$ python3 -q
>>> import numpy as np
>>> np.set_printoptions(suppress=True, linewidth=160)
>>> tidy = lambda a: np.round(a, 3) + 0
>>> E = np.loadtxt("w.csv", delimiter=",")
>>> E
array([[49., 63.],
       [63., 81.]])
>>> # symmetric, so the eigenvalues are real
>>> out = np.array([[-1, -1, 2], [-2, 0, 2]])
>>> cent = np.kron(out, E)
>>> cent.shape
(4, 6)
>>> out = E / np.sqrt((E ** 2).mean(axis=1, keepdims=True))
>>> tidy(out[0])
array([0.868, 1.116])
>>> np.linalg.matrix_rank(E - E.mean(axis=1, keepdims=True))
np.int64(1)
>>> np.linalg.matrix_rank(out) == np.linalg.matrix_rank(E)
np.True_
>>> tidy(np.linalg.norm(E, 2) / np.linalg.norm(E))
np.float64(1.0)
>>> np.linalg.matrix_rank(E, rtol=0.1)
np.int64(1)
>>> F = np.abs(np.array([[-8, 9, 2], [8, -9, 6], [-4, 8, -8]])) + np.eye(3)
>>> F = F / F.sum(axis=1, keepdims=True)
>>> tidy(F)
array([[0.45 , 0.45 , 0.1  ],
       [0.333, 0.417, 0.25 ],
       [0.19 , 0.381, 0.429]])
>>> # rows sum to 1
>>> rng = np.random.default_rng(559)
>>> labels = rng.permutation(3)
>>> labels
array([0, 1, 2])
>>> out = F[labels][:, labels]
>>> tidy(np.linalg.det(out)), tidy(np.linalg.det(F[labels]))
(np.float64(-0.001), np.float64(-0.001))
>>> tidy(out)
array([[0.45 , 0.45 , 0.1  ],
       [0.333, 0.417, 0.25 ],
       [0.19 , 0.381, 0.429]])
>>> tidy(np.sort(np.abs(np.linalg.eigvals(out))))
array([0.002, 0.297, 1.   ])
>>> tidy(np.diag(out))
array([0.45 , 0.417, 0.429])
>>> tidy(np.trace(out))
np.float64(1.295)
>>> out = F / np.sqrt((F ** 2).mean(axis=1, keepdims=True))
>>> tidy(out[2])
array([0.546, 1.092, 1.229])
>>> np.linalg.matrix_rank(F - F.mean(axis=1, keepdims=True))
np.int64(2)
>>> data = np.load("layer4.npy")
>>> data
array([[3, 1, 1],
       [1, 3, 1],
       [1, 1, 3]])
>>> low = np.linalg.cholesky(data)
>>> np.linalg.eigvalsh(data).min() > 0
np.True_
>>> tidy(np.diag(low) ** 2)
array([3.   , 2.667, 2.5  ])
>>> O = data.astype(float).copy()
>>> for j in range(3):
...     O[:, j] -= O[:, :j] @ (O[:, :j].T @ O[:, j])
...     O[:, j] /= np.linalg.norm(O[:, j])
... 
>>> tidy(O)
array([[ 0.905, -0.355, -0.236],
       [ 0.302,  0.924, -0.236],
       [ 0.302,  0.142,  0.943]])
>>> tidy(O.T @ O)
array([[1., 0., 0.],
       [0., 1., 0.],
       [0., 0., 1.]])
>>> out = np.array([[0, 1], [1, 1]])
>>> cent = np.kron(out, data)
>>> cent.shape
(6, 6)
>>> cent
array([[0, 0, 0, 3, 1, 1],
       [0, 0, 0, 1, 3, 1],
       [0, 0, 0, 1, 1, 3],
       [3, 1, 1, 3, 1, 1],
       [1, 3, 1, 1, 3, 1],
       [1, 1, 3, 1, 1, 3]])
>>> np.linalg.matrix_rank(cent)
np.int64(6)
>>> out = np.array([[5, -4, 0], [5, 3, 3]])
>>> np.einsum("ij,ij->i", E, E)
array([ 6370., 10530.])
>>> np.linalg.matrix_rank(E @ out)
np.int64(1)
>>> np.einsum("ij->j", E)
array([112., 144.])
>>> np.vstack([E, out.T]).shape
(5, 2)
>>> E @ out
array([[560.,  -7., 189.],
       [720.,  -9., 243.]])
>>> out.T @ E.T
array([[560., 720.],
       [ -7.,  -9.],
       [189., 243.]])
>>> np.einsum("ik,kj->ji", E, out)
array([[560., 720.],
       [ -7.,  -9.],
       [189., 243.]])
>>> K = np.load("m.npy")
>>> K
array([[ 1,  0,  0,  0,  0,  0],
       [ 3,  1,  0,  0,  0,  0],
       [-4,  2,  1,  0,  0,  0],
       [-7, -2,  2,  9,  0,  0],
       [-4,  0,  7,  8, -3,  0],
       [ 8,  3,  6,  8,  2, -7]])
>>> # triangular: eigenvalues sit on the diagonal
>>> gram = K.T @ K
>>> np.allclose(gram, gram.T)
True
>>> np.diag(gram)
array([155,  18,  90, 209,  13,  49])
>>> tidy(np.linalg.svd(K, compute_uv=False) ** 2)
array([306.163, 195.406,  19.587,  11.468,   1.374,   0.002])
>>> np.trace(gram), (K ** 2).sum()
(np.int64(534), np.int64(534))
>>> gram
array([[155,  33,   2, -31,  28, -56],
       [ 33,  18,  16,   6,   6, -21],
       [  2,  16,  90, 122,  -9, -42],
       [-31,   6, 122, 209,  -8, -56],
       [ 28,   6,  -9,  -8,  13, -14],
       [-56, -21, -42, -56, -14,  49]])
>>> th = np.radians(36)
>>> r_ = np.eye(6)
>>> r_[0, 0] = r_[4, 4] = np.cos(th)
>>> r_[0, 4], r_[4, 0] = -np.sin(th), np.sin(th)
>>> tidy(r_)
array([[ 0.809,  0.   ,  0.   ,  0.   , -0.588,  0.   ],
       [ 0.   ,  1.   ,  0.   ,  0.   ,  0.   ,  0.   ],
       [ 0.   ,  0.   ,  1.   ,  0.   ,  0.   ,  0.   ],
       [ 0.   ,  0.   ,  0.   ,  1.   ,  0.   ,  0.   ],
       [ 0.588,  0.   ,  0.   ,  0.   ,  0.809,  0.   ],
       [ 0.   ,  0.   ,  0.   ,  0.   ,  0.   ,  1.   ]])
>>> out = gram @ r_.T
>>> tidy(np.abs(out - gram).max(axis=0))
array([46.06 ,  0.   ,  0.   ,  0.   , 85.759,  0.   ])
>>> np.allclose(gram @ gram.T, out @ out.T)
True
>>> tidy(np.linalg.svd(gram, compute_uv=False)), tidy(np.linalg.svd(out, compute_uv=False))
(array([306.163, 195.406,  19.587,  11.468,   1.374,   0.002]), array([306.163, 195.406,  19.587,  11.468,   1.374,   0.002]))
>>> J = np.array([[0, -1, -2, 0], [0, 0, 3, -1], [0, 0, 0, -2], [0, 0, 0, 0]])
>>> # triangular, det is the product of the diagonal
>>> J @ J
array([[ 0,  0, -3,  5],
       [ 0,  0,  0, -6],
       [ 0,  0,  0,  0],
       [ 0,  0,  0,  0]])
